>>> import numpy as np
>>> import numpy.linalg as la
>>> np.set_printoptions(suppress=True, linewidth=120)
>>> M = np.load("mat.npy")
>>> print(M)
[[-2  0  2  0]
 [ 0 -2  0  2]
 [ 2  0 -2  0]
 [ 0  2  0 -2]]
>>> left, sig, Vh = la.svd(M)
>>> vecs = Vh[:(sig > 1e-8).sum()]
>>> rng = np.random.default_rng(12321)
>>> x0 = M[2] + -2 * M[0] + rng.integers(2) * np.eye(4)[2]
>>> print(x0)
[ 6.  0. -6.  0.]
>>> print(round(float(la.norm(x0 - vecs.T @ vecs @ x0)), 3))
0.0
>>> print(np.round(np.diag(vecs.T @ vecs), 3))
[0.5 0.5 0.5 0.5]
>>> evals, vecs = la.eigh(M)
>>> x0 = np.array([4, -3, -3, 0])
>>> print(x0 @ M @ x0)
-116
>>> print(np.round(vecs * np.abs(evals) @ vecs.T, 3))
[[ 2.  0. -2.  0.]
 [ 0.  2.  0. -2.]
 [-2.  0.  2.  0.]
 [ 0. -2.  0.  2.]]
>>> print(np.abs(M).sum(axis=1).max(), np.abs(evals).max())
4 4.0
>>> m1 = np.load("x.npy")
>>> print(m1)
[[0 2 2 1]
 [0 0 0 2]
 [0 0 0 3]
 [0 0 0 0]]
>>> # looks like rank 2
>>> print(np.abs(np.diag(la.qr(m1)[1])) > 1e-9)
[False False False False]
>>> print(la.lstsq(m1[:-1].T, m1[-1])[2])
2
>>> print(round(np.trace(la.pinv(m1) @ m1), 3))
2.0
>>> left, sig, Vh = la.svd(M)
>>> print(sig.round(3) + 0)
[4. 4. 0. 0.]
>>> B = left[:, :2] @ np.diag(sig[:2]) @ Vh[:2]
>>> print(round(float(la.norm(M - B, 2)), 3), round(sig[2], 3))
0.0 0.0
>>> print(np.round(np.abs(M - B).max(), 3))
0.0
>>> print(B.round(3) + 0)
[[-2.  0.  2.  0.]
 [ 0. -2.  0.  2.]
 [ 2.  0. -2.  0.]
 [ 0.  2.  0. -2.]]
>>> proj = np.triu(np.array([[0, 3, 0, 4], [1, 4, 3, 5], [2, 5, 3, 0], [5, 4, 1, 3]]), 1) + np.eye(4)
>>> B = proj @ m1 @ la.inv(proj)
>>> print(round(float(la.det(B)), 3))
0.0
>>> print(la.matrix_rank(B))
2
>>> print(np.trace(B), np.trace(m1))
0.0 0
>>> print(proj @ m1 - m1 @ proj)
[[ 0.  0. -6. -4.]
 [ 0.  0.  0.  9.]
 [ 0.  0.  0.  0.]
 [ 0.  0.  0.  0.]]
>>> idx = rng.permutation(4)
>>> print(idx)
[3 0 2 1]
>>> B = M[idx][:, idx]
>>> print(np.round(np.sort(np.abs(la.eigvals(B))), 3) + 0)
[0. 0. 4. 4.]
>>> print(round(la.det(B), 3), round(la.det(M[idx]), 3))
0.0 0.0
>>> print(np.allclose(B, M))
False
>>> r = la.matrix_rank(m1)
>>> print(r)
2
>>> ns = la.svd(m1)[2][r:].T
>>> print(np.round(ns @ ns.T, 3) + 0)
[[ 1.   0.   0.   0. ]
 [ 0.   0.5 -0.5  0. ]
 [ 0.  -0.5  0.5  0. ]
 [ 0.   0.   0.   0. ]]
>>> print([int(la.matrix_rank(np.delete(m1, i, axis=0))) for i in range(4)])
[1, 2, 2, 2]
>>> print(np.allclose(m1 @ ns, 0))
True
>>> X = np.load("sample19.npy")
>>> print(X)
[[ 3  2 10  9 11]
 [-1 -2  6  5  7]
 [-1 -2  6  5  7]
 [ 1  0  8  7  9]]
>>> print(la.lstsq(X[:-1].T, X[-1])[2])
2
>>> print(np.unique(X.round(6), axis=0).shape)
(3, 5)
>>> left, sig, Vh = la.svd(X, full_matrices=False)
>>> print((sig > 1e-8).sum())
2
>>> print(np.round(Vh @ Vh.T, 3) + 0)
[[1. 0. 0. 0.]
 [0. 1. 0. 0.]
 [0. 0. 1. 0.]
 [0. 0. 0. 1.]]
>>> print(left.shape, sig.shape, Vh.shape)
(4, 4) (4,) (4, 5)
>>> print(sig.round(3) + 0)
[26.806  4.629  0.     0.   ]
>>> print(np.round(left.T @ X @ Vh.T, 3) + 0)
[[26.806  0.     0.     0.   ]
 [ 0.     4.629  0.     0.   ]
 [ 0.     0.     0.     0.   ]
 [ 0.     0.     0.     0.   ]]
>>> print(np.allclose(left * sig @ Vh, X))
True
>>> print(np.abs(left[:, 0]).round(6).argmax())
0
>>> print(np.round(sig / sig[0], 3) + 0)
[1.    0.173 0.    0.   ]
>>> print(np.round(np.sqrt((sig ** 2).sum()), 3), round(float(la.norm(X)), 3))
27.203 27.203
>>> r = la.matrix_rank(X)
>>> print(r)
2
>>> ns = la.svd(X)[2][r:].T
>>> print(ns.shape)
(5, 3)
>>> print(np.round(ns @ ns.T, 3))
[[ 0.571 -0.486 -0.029 -0.086  0.029]
 [-0.486  0.443  0.014 -0.057  0.086]
 [-0.029  0.014  0.671 -0.286 -0.371]
 [-0.086 -0.057 -0.286  0.743 -0.314]
 [ 0.029  0.086 -0.371 -0.314  0.571]]
>>> print(np.allclose(X @ ns, 0))
True
>>> print([int(la.matrix_rank(X[:, :j + 1])) for j in range(5)])
[1, 2, 2, 2, 2]
>>> def softmax(z):
...     e = np.exp(z - z.max(axis=-1, keepdims=True))
...     return e / e.sum(axis=-1, keepdims=True)
... 
>>> print(np.round(softmax(X[0]), 3) + 0)
[0.    0.    0.245 0.09  0.665]
>>> print(np.round(softmax(X[0] + 2), 3) + 0)
[0.    0.    0.245 0.09  0.665]
>>> print(softmax(X).sum(axis=1))
[1. 1. 1. 1.]
>>> scores = X @ X.T / np.sqrt(5)
>>> print(np.round(softmax(scores), 3) + 0)
[[1. 0. 0. 0.]
 [1. 0. 0. 0.]
 [1. 0. 0. 0.]
 [1. 0. 0. 0.]]
>>> print(np.round(softmax(scores)[0] @ X, 3))
[ 3.  2. 10.  9. 11.]
>>> print(np.argsort(-la.norm(X, axis=0).round(6), kind="stable")[:3])
[4 2 3]
>>> print([round(float(x), 3) for x in la.svd(X, compute_uv=False)[:3]])
[26.806, 4.629, 0.0]
>>> print(la.cond(X) > 100)
True
>>> print(la.matrix_rank(X, rtol=0.1))
2
>>> mat = (rng.random((3, 3)) < 0.3) + np.eye(3)
>>> mat /= mat.sum(axis=1, keepdims=True)
>>> print(mat)
[[0.5 0.5 0. ]
 [0.  1.  0. ]
 [0.  0.  1. ]]
>>> # triangular
>>> print((mat != 0).astype(int))
[[1 1 0]
 [0 1 0]
 [0 0 1]]
>>> print(np.flatnonzero(la.matrix_power((mat != 0) + (mat.T != 0) + np.eye(3), 3)[2]))
[2]
>>> print(round(float(la.det(mat)), 3))
0.5
